>>> import numpy as np
>>> from numpy import linalg as LA
>>> np.set_printoptions(suppress=True, linewidth=200)
>>> K = np.load("data.npy")
>>> print(K)
[[-3 -2]
 [-1  0]]
>>> hat = np.triu(np.array([[2, -3], [-2, -2]]), 1) + np.eye(2)
>>> out = hat @ K @ LA.inv(hat)
>>> print(LA.matrix_rank(out))
2
>>> w, evecs = LA.eig(K)
>>> print(np.round(np.sort(LA.eigvals(K @ K)), 3))
[ 0.315 12.685]
>>> print(np.round(K @ evecs[:, 0] - w[0] * evecs[:, 0], 3) + 0)
[0. 0.]
>>> print(np.round(np.sort(LA.eigvals(K.T)), 3))
[-3.562  0.562]
>>> out = K / np.sqrt((K ** 2).mean(axis=1, keepdims=True))
>>> print(LA.matrix_rank(K - K.mean(axis=1, keepdims=True)))
1
>>> print(LA.matrix_rank(out) == LA.matrix_rank(K))
True
>>> print(np.round(LA.norm(out, axis=1), 3))
[1.414 1.414]
>>> A = np.array([[0, 1, 1], [1, 0, 1], [1, 1, 0]])
>>> w, evecs = LA.eig(A)
>>> print(np.round(np.sort(LA.eigvals(A @ A)), 3))
[1. 1. 4.]
>>> print(w.round(3))
[-1.  2. -1.]
>>> print(np.round(np.sort(LA.eigvals(A.T)), 3))
[-1. -1.  2.]
>>> print(np.round(np.prod(w), 3))
2.0
>>> data = np.loadtxt("m.csv", delimiter=",")
>>> print(data)
[[1. 2. 0. 0.]
 [0. 0. 0. 0.]
 [2. 4. 0. 0.]
 [0. 0. 0. 0.]]
>>> print(np.trace(data))
1.0
>>> print(np.round(np.abs(LA.eigvals(data)).max(), 3))
1.0
>>> print(np.allclose(data @ data.T, data.T @ data))
False
>>> print(data @ data)
[[1. 2. 0. 0.]
 [0. 0. 0. 0.]
 [2. 4. 0. 0.]
 [0. 0. 0. 0.]]
>>> print(round(float(LA.det(data)), 3))
0.0
>>> rank = LA.matrix_rank(data)
>>> print(rank)
1
>>> null = LA.svd(data)[2][rank:].T
>>> print(null.shape)
(4, 3)
>>> print([int(LA.matrix_rank(np.delete(data, i, axis=0))) for i in range(4)])
[1, 1, 1, 1]
>>> print(data @ null)
[[0. 0. 0.]
 [0. 0. 0.]
 [0. 0. 0.]
 [0. 0. 0.]]
>>> print(np.round(null @ null.T, 3))
[[ 0.8 -0.4  0.   0. ]
 [-0.4  0.2  0.   0. ]
 [ 0.   0.   1.   0. ]
 [ 0.   0.   0.   1. ]]
>>> print(LA.matrix_rank(data.T @ data), LA.matrix_rank(data @ data.T))
1 1
>>> w1 = np.array([[0, 1, 1], [0, 0, 0], [0, 0, 2], [2, 2, 2]])
>>> beta = np.array([5, 1, 1])
>>> act = np.maximum(data @ w1 + beta, 0)
>>> print(act)
[[5. 2. 2.]
 [5. 1. 1.]
 [5. 3. 3.]
 [5. 1. 1.]]
>>> print(LA.matrix_rank(act))
2
>>> Z = np.array([[0, 1, 1], [-3, -3, 0], [-1, -3, 0]])
>>> print((act @ Z).round(6).argmax(axis=1))
[2 2 2 2]
>>> left, sv, Vt = LA.svd(data)
>>> evecs = Vt[:(sv > 1e-8).sum()]
>>> rng = np.random.default_rng(69)
>>> x0 = data[3] + -2 * data[1] + rng.integers(2) * np.eye(4)[2]
>>> print(x0)
[0. 0. 0. 0.]
>>> print(np.round(evecs.T @ evecs, 3))
[[0.2 0.4 0.  0. ]
 [0.4 0.8 0.  0. ]
 [0.  0.  0.  0. ]
 [0.  0.  0.  0. ]]
>>> mat = np.loadtxt("a.csv", delimiter=",")
>>> print(mat)
[[-4.407  1.524  0.805 -1.661]
 [-0.464  2.3   -1.396 -1.481]
 [ 0.327  0.031 -1.582 -1.507]
 [-1.349  4.442  3.422  1.897]
 [ 1.452 -1.874 -1.787  1.161]
 [ 2.734 -3.43  -0.8    0.722]
 [-1.508  2.543 -1.596 -1.47 ]
 [-1.111  2.07   1.784  0.389]
 [ 0.941 -4.442 -1.404 -0.473]
 [ 0.714 -4.228 -1.75   1.073]
 [-1.433  1.46  -0.15  -1.59 ]
 [-4.059 -0.575 -0.432 -0.107]
 [-0.549 -2.9    0.468 -0.919]]
>>> x0 = np.array([3, -2, -5, -2])
>>> y = mat @ x0
>>> print(np.round(LA.lstsq(mat, y)[0], 3))
[ 3. -2. -5. -2.]
>>> print(np.round(LA.pinv(mat) @ mat, 3) + 0)
[[1. 0. 0. 0.]
 [0. 1. 0. 0.]
 [0. 0. 1. 0.]
 [0. 0. 0. 1.]]
>>> y = y + 0.3 * rng.normal(size=13)
>>> print(y.round(3))
[-16.87    4.749  11.545 -34.313  15.03   17.911   1.146 -17.195  19.57   17.365  -3.417  -8.44    3.864]
>>> beta, *_ = LA.lstsq(mat, y)
>>> print(np.round(mat.T @ (y - mat @ beta), 3) + 0)
[0. 0. 0. 0.]
>>> print(round(LA.norm(y - mat @ beta), 3))
1.017
>>> print(beta.round(3))
[ 2.974 -2.013 -5.092 -1.986]
>>> Xc = (mat - mat.mean(axis=0)) / mat.std(axis=0)
>>> print(Xc.std(axis=0))
[1. 1. 1. 1.]
>>> print(np.argwhere(np.abs(Xc) > 2))
[[3 2]]
>>> beta = LA.lstsq(np.delete(Xc, 1, axis=1), Xc[:, 1])[0]
>>> print(np.abs(beta).argmax())
1
>>> print(round(float(1 - np.var(Xc[:, 1] - np.delete(Xc, 1, axis=1) @ beta)), 3))
0.468
>>> print(beta.round(3))
[-0.247  0.519 -0.255]
>>> labels = mat[:, 0] > np.median(mat[:, 0])
>>> r0 = mat[labels].mean(axis=0) - mat[~labels].mean(axis=0)
>>> print(((mat - mat.mean(axis=0)) @ r0 > 0).astype(int))
[0 0 1 0 1 1 0 0 1 1 0 0 1]
>>> print(r0.round(3))
[ 3.01  -3.164 -2.068  0.41 ]
>>> r0 = np.array([-2, 0, 1, 3])
>>> X = np.array([np.roll(r0, i) for i in range(4)])
>>> print(X)
[[-2  0  1  3]
 [ 3 -2  0  1]
 [ 1  3 -2  0]
 [ 0  1  3 -2]]
>>> print(np.round(LA.eigvals(X), 3))
[ 2.+0.j -3.+3.j -3.-3.j -4.+0.j]
>>> print(np.kron(np.eye(2, dtype=int), X))
[[-2  0  1  3  0  0  0  0]
 [ 3 -2  0  1  0  0  0  0]
 [ 1  3 -2  0  0  0  0  0]
 [ 0  1  3 -2  0  0  0  0]
 [ 0  0  0  0 -2  0  1  3]
 [ 0  0  0  0  3 -2  0  1]
 [ 0  0  0  0  1  3 -2  0]
 [ 0  0  0  0  0  1  3 -2]]
>>> x0 = np.array([3, 1, -2, 2])
>>> y = X @ x0
>>> print(y)
[-2  9 10 -9]
>>> print(np.round(LA.solve(X.T, X[0]), 3) + 0)
[1. 0. 0. 0.]
>>> print(np.round(LA.solve(X, y), 3))
[ 3.  1. -2.  2.]
>>> print(np.round(LA.solve(X, -2 * y), 3))
[-6. -2.  4. -4.]
>>> O, R = LA.qr(X)
>>> print(np.allclose(R.T @ R, X.T @ X))
True
>>> print(R.round(3))
[[ 3.742 -0.802 -1.069 -0.802]
 [ 0.     3.655 -1.055 -1.27 ]
 [ 0.     0.     3.427 -1.517]
 [ 0.     0.     0.     3.073]]
>>> print(np.round(np.abs(np.diag(R)), 3))
[3.742 3.655 3.427 3.073]
>>> print(np.round(O @ R, 3) + 0)
[[-2.  0.  1.  3.]
 [ 3. -2.  0.  1.]
 [ 1.  3. -2.  0.]
 [ 0.  1.  3. -2.]]
